% python3 -q
>>> import numpy as np
>>> import numpy.linalg as la
>>> np.set_printoptions(precision=2, suppress=True, linewidth=200)
>>> data = np.loadtxt("case5.csv", delimiter=",")
>>> data
array([[ 0.5,  1.8,  0.3,  0.5, -1.3],
       [ 1. , -0.3,  1.2, -0.1, -0.3],
       [-0.3,  0.2, -2.4,  0.6, -0.2],
       [-0.3,  1.6,  1.4,  1.3,  0.9],
       [-1.1,  1.1,  1.1,  1.6, -0.9],
       [-1. , -0.7, -0.1, -2.7, -0.8],
       [ 0.4,  0.9, -1.4,  0.5,  1. ],
       [ 0.6,  0.6, -1.2,  3. ,  2.4],
       [-0.6, -0.3, -1.3, -0.2,  0.9],
       [ 0.5, -1.1, -0.1, -1. , -1.1],
       [-0.8,  0.2,  0.6, -1.2, -0.4],
       [ 0.8,  0.4, -0.6, -0.6, -0.2],
       [ 1.4, -1. ,  1.6, -0.3, -1.1],
       [-0.2, -0.3, -0.3, -0.5,  0.5],
       [-0.2, -0.6, -0.8,  0.8,  0.7],
       [ 2.7, -0.2, -1.3,  0.2,  0.7],
       [ 1.1, -0.3,  0.8, -0.3, -0.6],
       [-0.2,  1.5, -0.5, -0.2,  1.1],
       [-0.5,  0.6, -1.9, -0.8,  0.4],
       [-0.1, -0.3,  0.2,  1.3,  0.2],
       [ 0.2,  0.1, -0.1, -3.2, -0.9],
       [-0.5,  1.4,  0.8,  1. ,  1.5],
       [ 0. , -0.2, -1.2, -1.7, -1.4],
       [-0.6,  0.3,  0.3, -2.3,  0.1],
       [-1.5,  0.6,  0.1,  0.3,  0.1],
       [ 1. , -0.7, -0.1, -0.2, -0.3],
       [-1.3,  0.3,  0.3,  0.5,  0. ]])
>>> proj = data @ la.solve(data.T @ data, data.T)
>>> proj @ data[:, 3]
array([ 0.5, -0.1,  0.6,  1.3,  1.6, -2.7,  0.5,  3. , -0.2, -1. , -1.2, -0.6, -0.3, -0.5,  0.8,  0.2, -0.3, -0.2, -0.8,  1.3, -3.2,  1. , -1.7, -2.3,  0.3, -0.2,  0.5])
>>> print(la.matrix_rank(np.eye(27) - proj))
22
>>> dist = la.norm(data[:, None] - data[None], axis=-1)
>>> (dist + 1e9 * np.eye(27)).round(6).argmin(axis=1)
array([ 4, 16, 18, 21, 26, 23, 17,  6, 13, 25, 23, 25, 16,  8,  8, 25,  1,  6,  8, 14,  5,  3,  9, 10, 26, 16, 24])
>>> dist.shape
(27, 27)
>>> dist.mean(axis=1).argmax()
np.int64(7)
>>> Ac = (data - data.mean(axis=0)) / data.std(axis=0)
>>> np.argwhere(np.abs(Ac) > 2)
array([[ 0,  1],
       [ 2,  2],
       [ 7,  3],
       [ 7,  4],
       [15,  0],
       [20,  3]])
>>> b = la.lstsq(np.delete(Ac, 2, axis=1), Ac[:, 2])[0]
>>> np.round(1 - np.var(Ac[:, 2] - np.delete(Ac, 2, axis=1) @ b), 2)
np.float64(0.15)
>>> print(b)
[-0.04  0.12  0.23 -0.46]
>>> Ac = data - data.mean(axis=0)
>>> evecs = la.svd(Ac)[2][:3]
>>> B = Ac - Ac @ evecs.T @ evecs
>>> (Ac @ evecs.T).std(axis=0)
array([1.49, 1.06, 0.97])
>>> B.std(axis=0)
array([0.28, 0.53, 0.23, 0.29, 0.5 ])
>>> round(float(la.norm(B) / la.norm(Ac)), 2)
0.38
>>> mat = np.loadtxt("a.csv", delimiter=",")
>>> mat
array([[ -1.36, -10.74,  -9.76,  13.16,   3.8 ],
       [ -7.04,  -4.72, -12.92,   7.07,  10.56],
       [ -5.69,  12.25,   1.44, -13.56,   5.64],
       [  5.28,   7.18,  12.39,  -9.68,  -8.57],
       [ -7.33,  -4.23, -12.94,   6.54,  10.87],
       [ -6.9 ,  -4.93, -12.9 ,   7.3 ,  10.41],
       [ -7.72,  11.08,  -2.14, -11.75,   8.66],
       [ -9.91,   3.5 , -10.69,  -2.22,  13.05],
       [ -7.4 ,  11.35,  -1.52, -12.14,   8.18],
       [ -1.6 ,  12.15,   6.84, -14.25,   0.03],
       [  9.52,  -1.2 ,  11.87,  -0.47, -12.92],
       [ -7.33,  11.41,  -1.38, -12.22,   8.06],
       [  9.96,  -5.71,   9.12,   4.86, -12.71],
       [  8.8 ,  -9.75,   4.58,   9.94, -10.39],
       [ -5.53,  12.29,   1.69, -13.64,   5.41],
       [ -9.91,   6.19,  -8.7 ,  -5.45,  12.57],
       [  8.47,   1.95,  12.79,  -4.03, -12.03]])
>>> dist = la.norm(mat[:, None] - mat[None], axis=-1)
>>> dist.shape
(17, 17)
>>> np.unravel_index(dist.round(6).argmax(), dist.shape)
(np.int64(12), np.int64(15))
>>> la.matrix_rank(dist ** 2)
np.int64(3)
>>> dist.mean(axis=1).argmax()
np.int64(13)
>>> U, sigma, vt = la.svd(mat)
>>> sigma.round(2) + 0
array([61.83, 54.57,  0.  ,  0.  ,  0.  ])
>>> np.argmax(sigma[:-1] / (sigma[1:] + 1e-6)) + 1
np.int64(2)
>>> B = U[:, :2] @ np.diag(sigma[:2]) @ vt[:2]
>>> la.matrix_rank(mat, rtol=0.05)
np.int64(2)
>>> la.matrix_rank(B)
np.int64(2)
>>> round(float(la.norm(mat - B, 2)), 2), round(sigma[2], 2)
(0.0, np.float64(0.0))
>>> B
array([[ -1.36, -10.74,  -9.76,  13.16,   3.8 ],
       [ -7.04,  -4.72, -12.92,   7.07,  10.56],
       [ -5.69,  12.25,   1.44, -13.56,   5.64],
       [  5.28,   7.18,  12.39,  -9.68,  -8.57],
       [ -7.33,  -4.23, -12.94,   6.54,  10.87],
       [ -6.9 ,  -4.93, -12.9 ,   7.3 ,  10.41],
       [ -7.72,  11.08,  -2.14, -11.75,   8.66],
       [ -9.91,   3.5 , -10.69,  -2.22,  13.05],
       [ -7.4 ,  11.35,  -1.52, -12.14,   8.18],
       [ -1.6 ,  12.15,   6.84, -14.25,   0.03],
       [  9.52,  -1.2 ,  11.87,  -0.47, -12.92],
       [ -7.33,  11.41,  -1.38, -12.22,   8.06],
       [  9.96,  -5.71,   9.12,   4.86, -12.71],
       [  8.8 ,  -9.75,   4.58,   9.94, -10.39],
       [ -5.53,  12.29,   1.69, -13.64,   5.41],
       [ -9.91,   6.19,  -8.7 ,  -5.45,  12.57],
       [  8.47,   1.95,  12.79,  -4.03, -12.03]])
>>> la.matrix_rank(mat, rtol=0.1)
np.int64(2)
>>> np.argsort(-la.norm(mat, axis=0).round(6), kind="stable")[:3]
array([4, 3, 2])
>>> np.round(la.norm(mat, 2), 2)
np.float64(61.83)
>>> la.norm(mat, axis=0)
array([30.81, 35.28, 37.53, 39.93, 40.04])
>>> np.round(la.norm(mat, "nuc"), 2)
np.float64(116.39)
>>> print(np.round(la.norm(mat[16] - mat[7]), 2))
39.04
>>> np.round(la.norm(mat) ** 2 / la.norm(mat, 2) ** 2, 2)
np.float64(1.78)
>>> print(round(la.norm(mat, 1), 2), np.round(la.norm(mat, np.inf), 2))
153.86 43.45
>>> W0 = np.array([[3.0, 1.0, 0.0, 0.0, 0.0, 0.0, 0.0],
...     [0.0, 3.0, 1.0, 0.0, 0.0, 0.0, 0.0],
...     [0.0, 0.0, 3.0, 1.0, 0.0, 0.0, 0.0],
...     [0.0, 0.0, 0.0, 3.0, 1.0, 0.0, 0.0],
...     [0.0, 0.0, 0.0, 0.0, 3.0, 1.0, 0.0],
...     [0.0, 0.0, 0.0, 0.0, 0.0, 3.0, 1.0],
...     [0.0, 0.0, 0.0, 0.0, 0.0, 0.0, 3.0]])
>>> # triangular: eigenvalues sit on the diagonal
>>> vec = np.array([-1, 2, 1, 3, 3, -3, -1])
>>> a = np.maximum(W0 @ vec, 0)
>>> print(np.maximum(W0 @ vec, 0) - np.maximum(-W0 @ vec, 0))
[ -1.   7.   6.  12.   6. -10.  -3.]
>>> W0 * (a > 1e-9)[:, None]
array([[0., 0., 0., 0., 0., 0., 0.],
       [0., 3., 1., 0., 0., 0., 0.],
       [0., 0., 3., 1., 0., 0., 0.],
       [0., 0., 0., 3., 1., 0., 0.],
       [0., 0., 0., 0., 3., 1., 0.],
       [0., 0., 0., 0., 0., 0., 0.],
       [0., 0., 0., 0., 0., 0., 0.]])
>>> a
array([ 0.,  7.,  6., 12.,  6.,  0.,  0.])
>>> vec = np.array([4, 5, 0, -3, 2, 0, 4])
>>> target = W0 @ vec
>>> target
array([17., 15., -3., -7.,  6.,  4., 12.])
>>> print(np.round(la.solve(W0.T, W0[1]), 2) + 0)
[0. 1. 0. 0. 0. 0. 0.]
>>> print(la.solve(W0, target))
[ 4.  5.  0. -3.  2.  0.  4.]
>>> print(la.solve(W0, W0[:, 4]))
[0. 0. 0. 0. 1. 0. 0.]
>>> np.allclose(W0, W0.T)
False
>>> (W0 + W0.T) / 2
array([[3. , 0.5, 0. , 0. , 0. , 0. , 0. ],
       [0.5, 3. , 0.5, 0. , 0. , 0. , 0. ],
       [0. , 0.5, 3. , 0.5, 0. , 0. , 0. ],
       [0. , 0. , 0.5, 3. , 0.5, 0. , 0. ],
       [0. , 0. , 0. , 0.5, 3. , 0.5, 0. ],
       [0. , 0. , 0. , 0. , 0.5, 3. , 0.5],
       [0. , 0. , 0. , 0. , 0. , 0.5, 3. ]])
>>> np.trace(W0)
np.float64(21.0)
>>> assert W0 == W0.T
Traceback (most recent call last):
  File "<python-input-62>", line 1, in <module>
    assert W0 == W0.T
           ^^^^^^^^^^
ValueError: The truth value of an array with more than one element is ambiguous. Use a.any() or a.all()
>>> W0 @ W0
array([[9., 6., 1., 0., 0., 0., 0.],
       [0., 9., 6., 1., 0., 0., 0.],
       [0., 0., 9., 6., 1., 0., 0.],
       [0., 0., 0., 9., 6., 1., 0.],
       [0., 0., 0., 0., 9., 6., 1.],
       [0., 0., 0., 0., 0., 9., 6.],
       [0., 0., 0., 0., 0., 0., 9.]])
>>> np.sort(np.abs(la.eigvals(W0)))
array([3., 3., 3., 3., 3., 3., 3.])
>>> rng = np.random.default_rng(451)
>>> labels = rng.permutation(7)
>>> B = W0[:, labels] * rng.choice([-1, 1], 7)
>>> B
array([[1., 3., 0., 0., 0., 0., 0.],
       [3., 0., 0., 0., 0., 0., 1.],
       [0., 0., 0., 0., 1., 0., 3.],
       [0., 0., 0., 1., 3., 0., 0.],
       [0., 0., 1., 3., 0., 0., 0.],
       [0., 0., 3., 0., 0., 1., 0.],
       [0., 0., 0., 0., 0., 3., 0.]])
>>> U, _, vt = la.svd(W0.T @ B)
>>> np.round(U @ vt, 2) + 0
array([[0., 1., 0., 0., 0., 0., 0.],
       [1., 0., 0., 0., 0., 0., 0.],
       [0., 0., 0., 0., 0., 0., 1.],
       [0., 0., 0., 0., 1., 0., 0.],
       [0., 0., 0., 1., 0., 0., 0.],
       [0., 0., 1., 0., 0., 0., 0.],
       [0., 0., 0., 0., 0., 1., 0.]])
